In [1]: import numpy as np

In [2]: from numpy import linalg as LA

In [3]: np.set_printoptions(precision=2, suppress=True, linewidth=100, legacy="1.25")

In [4]: rd = lambda a: np.round(a, 2) + 0

In [5]: M = np.load("out2.npy")

In [6]: M
Out[6]: 
array([[2, 1, 0, 1, 0, 2],
       [2, 0, 0, 0, 0, 0],
       [0, 0, 1, 0, 0, 0],
       [0, 0, 0, 0, 0, 0],
       [0, 1, 0, 1, 0, 2],
       [1, 0, 0, 0, 2, 2]])

In [7]: U, sigma, VT = LA.svd(M)

In [8]: vecs = VT[:(sigma > 1e-8).sum()]

In [9]: rng = np.random.default_rng(35)

In [10]: vec = M[2] + -1 * M[0] + rng.integers(2) * np.eye(6)[0]

In [11]: vec
Out[11]: array([-2., -1.,  1., -1.,  0., -2.])

In [12]: np.allclose(vecs.T @ vecs @ vec, vec)
Out[12]: True

In [13]: rd(vecs.T @ vecs)
Out[13]: 
array([[ 1.  ,  0.  ,  0.  ,  0.  ,  0.  ,  0.  ],
       [ 0.  ,  0.25,  0.  ,  0.25, -0.25,  0.25],
       [ 0.  ,  0.  ,  1.  ,  0.  ,  0.  ,  0.  ],
       [ 0.  ,  0.25,  0.  ,  0.25, -0.25,  0.25],
       [ 0.  , -0.25,  0.  , -0.25,  0.75,  0.25],
       [ 0.  ,  0.25,  0.  ,  0.25,  0.25,  0.75]])

In [14]: rd(np.trace(LA.pinv(M) @ M))
Out[14]: 4.0

In [15]: T = np.stack([M, -2 * M, M[::-1]])

In [16]: T.sum(axis=0)
Out[16]: 
array([[-1, -1,  0, -1,  2,  0],
       [-2,  1,  0,  1,  0,  2],
       [ 0,  0, -1,  0,  0,  0],
       [ 0,  0,  1,  0,  0,  0],
       [ 2, -1,  0, -1,  0, -2],
       [ 1,  1,  0,  1, -2,  0]])

In [17]: np.einsum("bij,cij->bc", T, T)
Out[17]: 
array([[ 30, -60,  12],
       [-60, 120, -24],
       [ 12, -24,  30]])

In [18]: rd(LA.det(T))
Out[18]: array([0., 0., 0.])

In [19]: rd(LA.norm(T, axis=(1, 2)))
Out[19]: array([ 5.48, 10.95,  5.48])

In [20]: (T @ M.T).shape
Out[20]: (3, 6, 6)

In [21]: T.shape
Out[21]: (3, 6, 6)
